$ python -q
>>> import numpy as np
>>> np.set_printoptions(precision=4, suppress=True, linewidth=200, sign=" ")
>>> def tidy(a):
...     return np.round(a, 4) + 0
... 
>>> feats = np.load("m.npy")
>>> feats
array([[ 1.    , -1.5   , -0.2   ,  0.3   , -0.5   ],
       [ 0.5   ,  0.4   ,  1.5   ,  0.7   ,  0.6   ],
       [ 1.2   , -1.7   ,  0.6   ,  0.5   ,  1.5   ],
       [ 0.3   ,  1.1   , -0.1   ,  2.2   , -0.7   ],
       [ 0.9   ,  0.3   ,  0.7   ,  1.2   ,  1.2   ],
       [ 0.8   , -0.1   , -0.4   , -0.4   ,  0.5   ],
       [ 1.    ,  1.3   , -1.9   , -0.6   , -0.6   ],
       [-1.1   , -0.9   , -1.    , -0.1   , -0.1   ],
       [ 0.2   ,  1.8   , -1.    ,  0.4   , -0.3   ],
       [ 1.2531, -1.7248, -0.3865, -0.0415, -0.6767]])
>>> Xs = (feats - feats.mean(axis=0)) / feats.std(axis=0)
>>> np.argwhere(np.abs(Xs) > 2)
array([[ 3,  3],
       [ 7,  0]])
>>> tidy(Xs.std(axis=0))
array([ 1.,  1.,  1.,  1.,  1.])
>>> b = np.linalg.lstsq(np.delete(Xs, 2, axis=1), Xs[:, 2])[0]
>>> tidy(1 - np.var(Xs[:, 2] - np.delete(Xs, 2, axis=1) @ b))
np.float64(0.7173)
>>> np.abs(b).argmax()
np.int64(2)
>>> tidy(b)
array([ 0.1124, -0.2535,  0.5456,  0.5198])
>>> D = np.linalg.norm(feats[:, None] - feats[None], axis=-1)
>>> D[7].round(6).argsort(kind="stable")[:4]
array([ 7,  5,  0,  9])
>>> tidy(np.linalg.norm(feats, axis=1))
array([ 1.9053,  1.8735,  2.6814,  2.5768,  2.0664,  1.1045,  2.6495,  1.7436,  2.1284,  2.2703])
>>> tidy(np.linalg.norm(feats - feats.mean(axis=0), axis=1))
array([ 1.5727,  1.8857,  2.3589,  2.3161,  1.7131,  0.9501,  2.5418,  2.1113,  2.1327,  1.9698])
>>> tidy(D[7])
array([ 2.3937,  3.4103,  3.3779,  3.5242,  3.422 ,  2.2494,  3.2496,  0.    ,  3.0447,  2.6324])
>>> np.linalg.matrix_rank(D ** 2)
np.int64(7)
>>> tidy(D[:5, :5])
array([[ 0.    ,  2.8496,  2.1817,  3.303 ,  2.7857],
       [ 2.8496,  0.    ,  2.5612,  2.6514,  1.1916],
       [ 2.1817,  2.5612,  0.    ,  4.1073,  2.1633],
       [ 3.303 ,  2.6514,  4.1073,  0.    ,  2.5   ],
       [ 2.7857,  1.1916,  2.1633,  2.5   ,  0.    ]])
>>> Xs = feats - feats.mean(axis=0)
>>> U, sv, Vh = np.linalg.svd(Xs, full_matrices=False)
>>> np.searchsorted(np.cumsum(sv ** 2) / (sv ** 2).sum(), 0.9) + 1
np.int64(4)
>>> np.abs(Vh[0]).argmax()
np.int64(1)
>>> np.linalg.matrix_rank(Xs)
np.int64(5)
>>> tidy((sv ** 2).sum() ** 2 / (sv ** 4).sum())
np.float64(3.1228)
>>> tidy(sv)
array([ 4.2307,  3.5435,  2.166 ,  1.9538,  1.0853])
>>> Y = np.array([[3, 1], [-9, -8]])
>>> mat = np.kron(np.eye(2, dtype=int), Y)
>>> mat
array([[ 3,  1,  0,  0],
       [-9, -8,  0,  0],
       [ 0,  0,  3,  1],
       [ 0,  0, -9, -8]])
>>> np.argsort(-np.linalg.norm(mat, axis=0).round(6), kind="stable")[:3]
array([ 0,  2,  1])
>>> [round(float(x), 4) for x in np.linalg.svd(mat, compute_uv=False)[:3]]
[12.3909, 12.3909, 1.2106]
>>> np.linalg.matrix_rank(mat, rtol=0.1)
np.int64(2)
>>> tidy(np.linalg.norm(mat, 2) / np.linalg.norm(mat))
np.float64(0.7038)
>>> tidy(np.abs(np.linalg.svd(mat)[2][-1]))
array([ 0.    ,  0.    ,  0.6464,  0.763 ])
>>> round(np.log10(np.linalg.cond(mat)))
1
>>> tidy(np.linalg.det(mat))
np.float64(225.0)
>>> (mat + mat.T) / 2
array([[ 3., -4.,  0.,  0.],
       [-4., -8.,  0.,  0.],
       [ 0.,  0.,  3., -4.],
       [ 0.,  0., -4., -8.]])
>>> mat @ mat
array([[ 0, -5,  0,  0],
       [45, 55,  0,  0],
       [ 0,  0,  0, -5],
       [ 0,  0, 45, 55]])
>>> np.allclose(mat, mat.T)
False
>>> tidy(np.abs(np.linalg.eigvals(mat)).max())
np.float64(7.1098)
>>> (mat - mat.T) / 2
array([[ 0.,  5.,  0.,  0.],
       [-5.,  0.,  0.,  0.],
       [ 0.,  0.,  0.,  5.],
       [ 0.,  0., -5.,  0.]])
>>> np.allclose(mat @ mat.T, mat.T @ mat)
False
>>> mat.inv()
Traceback (most recent call last):
  File "<python-input-42>", line 1, in <module>
    mat.inv()
    ^^^^^^^
AttributeError: 'numpy.ndarray' object has no attribute 'inv'
>>> Xs = feats - feats.mean(axis=0)
>>> V = np.linalg.svd(Xs)[2][:4]
>>> Y = Xs - Xs @ V.T @ V
>>> tidy(np.cov(Xs @ V.T, rowvar=False))
array([[ 1.9888,  0.    ,  0.    ,  0.    ],
       [ 0.    ,  1.3952,  0.    ,  0.    ],
       [ 0.    ,  0.    ,  0.5213,  0.    ],
       [ 0.    ,  0.    ,  0.    ,  0.4241]])
>>> tidy(Y.std(axis=0))
array([ 0.0416,  0.0479,  0.227 ,  0.1818,  0.1709])
>>> tidy(np.linalg.norm(Y) / np.linalg.norm(Xs))
np.float64(0.1713)
>>> tidy((Xs @ V.T).std(axis=0))
array([ 1.3379,  1.1206,  0.685 ,  0.6178])
>>> tidy(np.diag(V.T @ V))
array([ 0.9853,  0.9806,  0.5627,  0.7194,  0.7521])
>>> u, g = mat[3], mat[1]
>>> u @ g
np.int64(0)
>>> p = (u @ g) / (u @ u) * u
>>> np.outer(u, g)
array([[  0,   0,   0,   0],
       [  0,   0,   0,   0],
       [ 81,  72,   0,   0],
       [ 72,  64,   0,   0]])
>>> p
array([ 0.,  0., -0., -0.])
>>> tidy(np.linalg.norm(u + g) ** 2 + np.linalg.norm(u - g) ** 2)
np.float64(580.0)
>>> M = np.loadtxt("x.csv", delimiter=",")
>>> M
array([[-1.,  0.,  0.,  0.,  0.,  0.,  0.,  0.,  0.,  0.],
       [ 0.,  3.,  0.,  6.,  2.,  6.,  2.,  0.,  6.,  2.],
       [ 0.,  0., -1.,  0.,  0.,  0.,  0.,  0.,  0.,  0.],
       [ 0.,  6.,  0.,  8.,  3.,  9.,  3.,  0.,  9.,  3.],
       [ 0.,  2.,  0.,  3.,  0.,  3.,  1.,  0.,  3.,  1.],
       [ 0.,  6.,  0.,  9.,  3.,  8.,  3.,  0.,  9.,  3.],
       [ 0.,  2.,  0.,  3.,  1.,  3.,  0.,  0.,  3.,  1.],
       [ 0.,  0.,  0.,  0.,  0.,  0.,  0., -1.,  0.,  0.],
       [ 0.,  6.,  0.,  9.,  3.,  9.,  3.,  0.,  8.,  3.],
       [ 0.,  2.,  0.,  3.,  1.,  3.,  1.,  0.,  3.,  0.]])
>>> evals, V = np.linalg.eigvalsh(M)
Traceback (most recent call last):
  File "<python-input-59>", line 1, in <module>
    evals, V = np.linalg.eigvalsh(M)
    ^^^^^^^^
ValueError: too many values to unpack (expected 2)
>>> evals, V = np.linalg.eigh(M)
>>> tidy(np.linalg.svd(M, compute_uv=False))
array([ 33.,   1.,   1.,   1.,   1.,   1.,   1.,   1.,   1.,   1.])
>>> (evals > 1e-8).sum(), (evals < -1e-8).sum()
(np.int64(1), np.int64(9))
>>> tidy(np.linalg.eigvalsh(M @ M))
array([    1.,     1.,     1.,     1.,     1.,     1.,     1.,     1.,     1.,  1089.])
>>> tidy(V.T @ V)
array([[ 1.,  0.,  0.,  0.,  0.,  0.,  0.,  0.,  0.,  0.],
       [ 0.,  1.,  0.,  0.,  0.,  0.,  0.,  0.,  0.,  0.],
       [ 0.,  0.,  1.,  0.,  0.,  0.,  0.,  0.,  0.,  0.],
       [ 0.,  0.,  0.,  1.,  0.,  0.,  0.,  0.,  0.,  0.],
       [ 0.,  0.,  0.,  0.,  1.,  0.,  0.,  0.,  0.,  0.],
       [ 0.,  0.,  0.,  0.,  0.,  1.,  0.,  0.,  0.,  0.],
       [ 0.,  0.,  0.,  0.,  0.,  0.,  1.,  0.,  0.,  0.],
       [ 0.,  0.,  0.,  0.,  0.,  0.,  0.,  1.,  0.,  0.],
       [ 0.,  0.,  0.,  0.,  0.,  0.,  0.,  0.,  1.,  0.],
       [ 0.,  0.,  0.,  0.,  0.,  0.,  0.,  0.,  0.,  1.]])
>>> tidy(evals)
array([-1., -1., -1., -1., -1., -1., -1., -1., -1., 33.])
>>> tidy(np.linalg.eigvalsh(M + -1 * np.eye(10)))
array([-2., -2., -2., -2., -2., -2., -2., -2., -2., 32.])
>>> tidy(np.abs(V[:, -1]))
array([ 0.    ,  0.343 ,  0.    ,  0.5145,  0.1715,  0.5145,  0.1715,  0.    ,  0.5145,  0.1715])
>>> np.abs(V[:, -1]).round(6).argmax()
np.int64(3)
>>> np.argsort(-np.linalg.norm(M, axis=0).round(6), kind="stable")[:3]
array([ 3,  5,  8])
>>> np.linalg.cond(M) > 100
np.False_
>>> tidy(np.linalg.norm(M, 2) / np.linalg.norm(M))
np.float64(0.9959)
>>> round(np.log10(np.linalg.cond(M)))
2
>>> tidy(np.abs(np.linalg.svd(M)[2][-1]))
array([ 0.    ,  0.    ,  0.6039,  0.0174,  0.4584,  0.0174,  0.2843,  0.    ,  0.3656,  0.4584])
>>> q, r_ = np.linalg.qr(M)
>>> np.allclose(r_.T @ r_, M.T @ M)
True
>>> tidy(np.abs(np.diag(r_)))
array([  1.    ,  11.3578,   1.    ,   1.7979,   1.0377,   1.2812,   1.0215,   1.    ,   1.1724,   1.015 ])
>>> np.trace(q @ q.T)
np.float64(10.0)
>>> tidy(q @ r_)
array([[-1.,  0.,  0.,  0.,  0.,  0.,  0.,  0.,  0.,  0.],
       [ 0.,  3.,  0.,  6.,  2.,  6.,  2.,  0.,  6.,  2.],
       [ 0.,  0., -1.,  0.,  0.,  0.,  0.,  0.,  0.,  0.],
       [ 0.,  6.,  0.,  8.,  3.,  9.,  3.,  0.,  9.,  3.],
       [ 0.,  2.,  0.,  3.,  0.,  3.,  1.,  0.,  3.,  1.],
       [ 0.,  6.,  0.,  9.,  3.,  8.,  3.,  0.,  9.,  3.],
       [ 0.,  2.,  0.,  3.,  1.,  3.,  0.,  0.,  3.,  1.],
       [ 0.,  0.,  0.,  0.,  0.,  0.,  0., -1.,  0.,  0.],
       [ 0.,  6.,  0.,  9.,  3.,  9.,  3.,  0.,  8.,  3.],
       [ 0.,  2.,  0.,  3.,  1.,  3.,  1.,  0.,  3.,  0.]])
>>> tidy(q.T @ q)
array([[ 1.,  0.,  0.,  0.,  0.,  0.,  0.,  0.,  0.,  0.],
       [ 0.,  1.,  0.,  0.,  0.,  0.,  0.,  0.,  0.,  0.],
       [ 0.,  0.,  1.,  0.,  0.,  0.,  0.,  0.,  0.,  0.],
       [ 0.,  0.,  0.,  1.,  0.,  0.,  0.,  0.,  0.,  0.],
       [ 0.,  0.,  0.,  0.,  1.,  0.,  0.,  0.,  0.,  0.],
       [ 0.,  0.,  0.,  0.,  0.,  1.,  0.,  0.,  0.,  0.],
       [ 0.,  0.,  0.,  0.,  0.,  0.,  1.,  0.,  0.,  0.],
       [ 0.,  0.,  0.,  0.,  0.,  0.,  0.,  1.,  0.,  0.],
       [ 0.,  0.,  0.,  0.,  0.,  0.,  0.,  0.,  1.,  0.],
       [ 0.,  0.,  0.,  0.,  0.,  0.,  0.,  0.,  0.,  1.]])
>>> M[3] @ M[9]
np.float64(96.0)
>>> tidy(np.linalg.norm(M[3], 1)), tidy(np.linalg.norm(M[3], np.inf))
(np.float64(41.0), np.float64(9.0))
>>> tidy(np.linalg.norm(M[3] - M[9]))
np.float64(11.4018)
>>> tidy(np.linalg.norm(M, axis=1))
array([  1.    ,  11.3578,   1.    ,  17.    ,   5.7446,  17.    ,   5.7446,   1.    ,  17.    ,   5.7446])
>>> M.shape
(10, 10)
>>> M[10]
Traceback (most recent call last):
  File "<python-input-85>", line 1, in <module>
    M[10]
    ~^^^^
IndexError: index 10 is out of bounds for axis 0 with size 10
>>> np.count_nonzero(M)
np.int64(49)
>>> M[:, 10]
Traceback (most recent call last):
  File "<python-input-87>", line 1, in <module>
    M[:, 10]
    ~^^^^^^^
IndexError: index 10 is out of bounds for axis 1 with size 10
>>> M.sum(axis=1)
array([-1., 27., -1., 41., 13., 41., 13., -1., 41., 13.])
>>> M.mean(axis=0)
array([-0.1,  2.7, -0.1,  4.1,  1.3,  4.1,  1.3, -0.1,  4.1,  1.3])
>>> M.sum(axis=0)
array([-1., 27., -1., 41., 13., 41., 13., -1., 41., 13.])
>>> W0 = np.load("sample7.npy")
>>> W0
array([[ 0,  0,  0,  0,  0,  0,  0,  0, -3,  0,  0,  0],
       [ 0,  0,  0,  0,  0, -1,  0,  0,  0,  0,  0,  0],
       [ 0,  0, -4,  0,  0,  0,  0,  0,  0,  0,  0,  0],
       [ 0,  0,  0,  0, -8,  0,  0,  0,  0,  0,  0,  0],
       [ 0,  0,  0,  0,  0,  0,  0, -5,  0,  0,  0,  0],
       [ 0,  0,  0,  0,  0,  0,  0,  0,  0,  6,  0,  0],
       [ 0, -5,  0,  0,  0,  0,  0,  0,  0,  0,  0,  0],
       [ 0,  0,  0,  0,  0,  0, -6,  0,  0,  0,  0,  0],
       [ 0,  0,  0,  9,  0,  0,  0,  0,  0,  0,  0,  0],
       [ 0,  0,  0,  0,  0,  0,  0,  0,  0,  0,  2,  0],
       [ 5,  0,  0,  0,  0,  0,  0,  0,  0,  0,  0,  0],
       [ 0,  0,  0,  0,  0,  0,  0,  0,  0,  0,  0, -6]])
>>> W0.sum(axis=1)
array([-3, -1, -4, -8, -5,  6, -5, -6,  9,  2,  5, -6])
>>> W0[12]
Traceback (most recent call last):
  File "<python-input-94>", line 1, in <module>
    W0[12]
    ~~^^^^
IndexError: index 12 is out of bounds for axis 0 with size 12
>>> tidy(np.linalg.norm(W0))
np.float64(18.9209)
>>> np.linalg.matrix_rank(W0)
np.int64(12)
